In [1]: import numpy as np

In [2]: from numpy import linalg as LA

In [3]: np.set_printoptions(precision=2, suppress=True, linewidth=200)

In [4]: data = np.loadtxt("out13.csv", delimiter=",")

In [5]: data
Out[5]: 
array([[ 1., -2.,  1., -4.],
       [-1.,  2., -2.,  4.],
       [ 0.,  0., -2.,  0.]])

In [6]: # null space of dimension 2

In [7]: np.argsort(-LA.norm(data, axis=0).round(6), kind="stable")[:3]
Out[7]: array([3, 2, 1])

In [8]: [round(float(x), 2) for x in LA.svd(data, compute_uv=False)[:3]]
Out[8]: [6.85, 2.01, 0.0]

In [9]: np.round(LA.norm(data, 2) / LA.norm(data), 2)
Out[9]: np.float64(0.96)

In [10]: U, sig, Vt = LA.svd(data)

In [11]: np.argmax(sig[:-1] / (sig[1:] + 1e-6)) + 1
Out[11]: np.int64(2)

In [12]: other = U[:, :2] @ np.diag(sig[:2]) @ Vt[:2]

In [13]: np.round(np.abs(data - other).max(), 2)
Out[13]: np.float64(0.0)

In [14]: round(float(LA.norm(data - other) / LA.norm(data)), 2)
Out[14]: 0.0

In [15]: X = np.loadtxt("case11.csv", delimiter=",")

In [16]: X
Out[16]: 
array([[ 2.,  3.,  2.,  3.,  2.,  3.],
       [ 1., -2.,  1., -2.,  1., -2.],
       [ 3.,  1.,  3.,  1.,  3.,  1.],
       [ 2.,  3.,  2.,  3.,  2.,  3.],
       [ 1., -2.,  1., -2.,  1., -2.],
       [ 3.,  1.,  3.,  1.,  3.,  1.]])

In [17]: U, sig = LA.svd(X)
---------------------------------------------------------------------------
ValueError                                Traceback (most recent call last)
Cell In[17], line 1
----> 1 U, sig = LA.svd(X)

ValueError: too many values to unpack (expected 2)

In [18]: U, sig, Vt = LA.svd(X, full_matrices=False)

In [19]: np.abs(Vt[0])
Out[19]: array([0.41, 0.41, 0.41, 0.41, 0.41, 0.41])

In [20]: (sig > 1e-8).sum()
Out[20]: np.int64(2)

In [21]: np.abs(U[:, 0]).round(6).argmax()
Out[21]: np.int64(0)

In [22]: sig.round(2) + 0
Out[22]: array([11.22,  6.48,  0.  ,  0.  ,  0.  ,  0.  ])

In [23]: np.cumsum(sig ** 2) / np.sum(sig ** 2)
Out[23]: array([0.75, 1.  , 1.  , 1.  , 1.  , 1.  ])

In [24]: U.shape, sig.shape, Vt.shape
Out[24]: ((6, 6), (6,), (6, 6))

In [25]: U, sig, Vt = LA.svd(X)

In [26]: np.argmax(sig[:-1] / (sig[1:] + 1e-6)) + 1
Out[26]: np.int64(2)

In [27]: other = U[:, :2] @ np.diag(sig[:2]) @ Vt[:2]

In [28]: LA.matrix_rank(other)
Out[28]: np.int64(2)

In [29]: X @ LA.pinv(X) @ X
Out[29]: 
array([[ 2.,  3.,  2.,  3.,  2.,  3.],
       [ 1., -2.,  1., -2.,  1., -2.],
       [ 3.,  1.,  3.,  1.,  3.,  1.],
       [ 2.,  3.,  2.,  3.,  2.,  3.],
       [ 1., -2.,  1., -2.,  1., -2.],
       [ 3.,  1.,  3.,  1.,  3.,  1.]])

In [30]: np.abs(np.diag(LA.qr(X)[1])) > 1e-9
Out[30]: array([ True,  True, False, False, False, False])

In [31]: np.allclose(X[:-1].T @ LA.lstsq(X[:-1].T, X[-1])[0], X[-1])
Out[31]: True

In [32]: E = np.loadtxt("w.csv", delimiter=",")

In [33]: E
Out[33]: 
array([[-3., -3., -3.],
       [-3., -6., -6.],
       [-3., -6., -9.]])

In [34]: evals, V = LA.eig(E)

In [35]: np.round(np.prod(evals), 2)
Out[35]: np.float64(-27.0)

In [36]: evals
Out[36]: array([-15.15,  -1.93,  -0.92])

In [37]: np.sort(LA.eigvals(E.T))
Out[37]: array([-15.15,  -1.93,  -0.92])

In [38]: np.sort(LA.eigvals(E @ E))
Out[38]: array([  0.85,   3.72, 229.42])

In [39]: np.einsum("ij,ji->", E, E)
Out[39]: np.float64(234.0)

In [40]: np.round(LA.det(E.T), 2)
Out[40]: np.float64(-27.0)

In [41]: LA.eigvals(E)
Out[41]: array([-15.15,  -1.93,  -0.92])

In [42]: round(LA.det(2 * E), 2), round(LA.det(E), 2)
Out[42]: (np.float64(-216.0), np.float64(-27.0))

In [43]: np.round(LA.eigvals(E).sum().real, 2)
Out[43]: np.float64(-18.0)

In [44]: np.einsum("ii->", E)
Out[44]: np.float64(-18.0)

In [45]: np.allclose(E @ E.T, E.T @ E)
Out[45]: True

In [46]: E @ E
Out[46]: 
array([[ 27.,  45.,  54.],
       [ 45.,  81.,  99.],
       [ 54.,  99., 126.]])

In [47]: (E - E.T) / 2
Out[47]: 
array([[0., 0., 0.],
       [0., 0., 0.],
       [0., 0., 0.]])

In [48]: np.allclose(E, E.T)
Out[48]: True

In [49]: np.sort(np.abs(LA.eigvals(E)))
Out[49]: array([ 0.92,  1.93, 15.15])

In [50]: assert E == E.T
---------------------------------------------------------------------------
ValueError                                Traceback (most recent call last)
Cell In[50], line 1
----> 1 assert E == E.T

ValueError: The truth value of an array with more than one element is ambiguous. Use a.any() or a.all()

In [51]: LA.determinant(E)
---------------------------------------------------------------------------
AttributeError                            Traceback (most recent call last)
Cell In[51], line 1
----> 1 LA.determinant(E)

AttributeError: module 'numpy.linalg' has no attribute 'determinant'

In [52]: W0 = np.load("sample7.npy")

In [53]: W0
Out[53]: 
array([[  0,  -7,   3,   0],
       [  9,   3,  -1,  -3],
       [ -6,  -7,  -8,  -3],
       [ 36,   5,  -1, -12]])

In [54]: np.argsort(-LA.norm(W0, axis=0).round(6), kind="stable")[:3]
Out[54]: array([0, 3, 1])

In [55]: hat = np.triu(np.array([[5, 3, 4, 0], [1, 3, 2, 0], [0, 3, 0, 2], [2, 5, 5, 1]]), 1) + np.eye(4)

In [56]: other = hat @ W0 @ LA.inv(hat)

In [57]: other
Out[57]: 
array([[   3.,  -35.,   26.,  -73.],
       [  -3.,   -2.,   -1.,   -7.],
       [  66., -195.,  116., -259.],
       [  36., -103.,   61., -134.]])

In [58]: hat @ W0 - W0 @ hat
Out[58]: 
array([[   3.,  -19.,  -21.,  -27.],
       [ -12.,  -41.,  -58.,   -4.],
       [  72.,   28.,   36.,   -8.],
       [   0., -108., -154.,    2.]])

In [59]: feats = np.loadtxt("run6.csv", delimiter=",")

In [60]: feats
Out[60]: 
array([[-0.9 ,  0.  , -0.34],
       [ 0.  , -0.1 , -0.67],
       [-0.4 , -0.6 , -3.11],
       [ 0.  ,  0.5 ,  2.7 ],
       [ 0.5 ,  0.5 ,  2.35],
       [ 0.6 , -0.1 , -0.23],
       [ 0.2 , -1.3 , -6.92],
       [-1.1 , -0.4 , -1.92],
       [-0.7 ,  0.4 ,  2.15],
       [-0.7 ,  0.7 ,  3.77],
       [ 0.2 , -0.5 , -2.34],
       [ 0.5 ,  0.  ,  0.24],
       [-0.2 ,  0.3 ,  1.94],
       [ 0.9 ,  1.1 ,  5.3 ],
       [-0.9 , -1.2 , -5.66],
       [-0.3 , -1.2 , -6.42],
       [-0.1 ,  0.7 ,  3.9 ],
       [ 1.3 ,  0.2 ,  0.83]])

In [61]: cent = feats[[9, 12]].astype(float)

In [62]: for _ in range(3):
    ...:     labels = LA.norm(feats[:, None] - cent, axis=-1).argmin(axis=1)
    ...:     cent = np.array([feats[labels == j].mean(axis=0) for j in range(2)])
    ...: 

In [63]: labels
Out[63]: array([1, 1, 1, 0, 0, 1, 1, 1, 0, 0, 1, 1, 0, 0, 1, 1, 0, 0])

In [64]: cent
Out[64]: 
array([[ 0.13,  0.55,  2.87],
       [-0.21, -0.54, -2.74]])
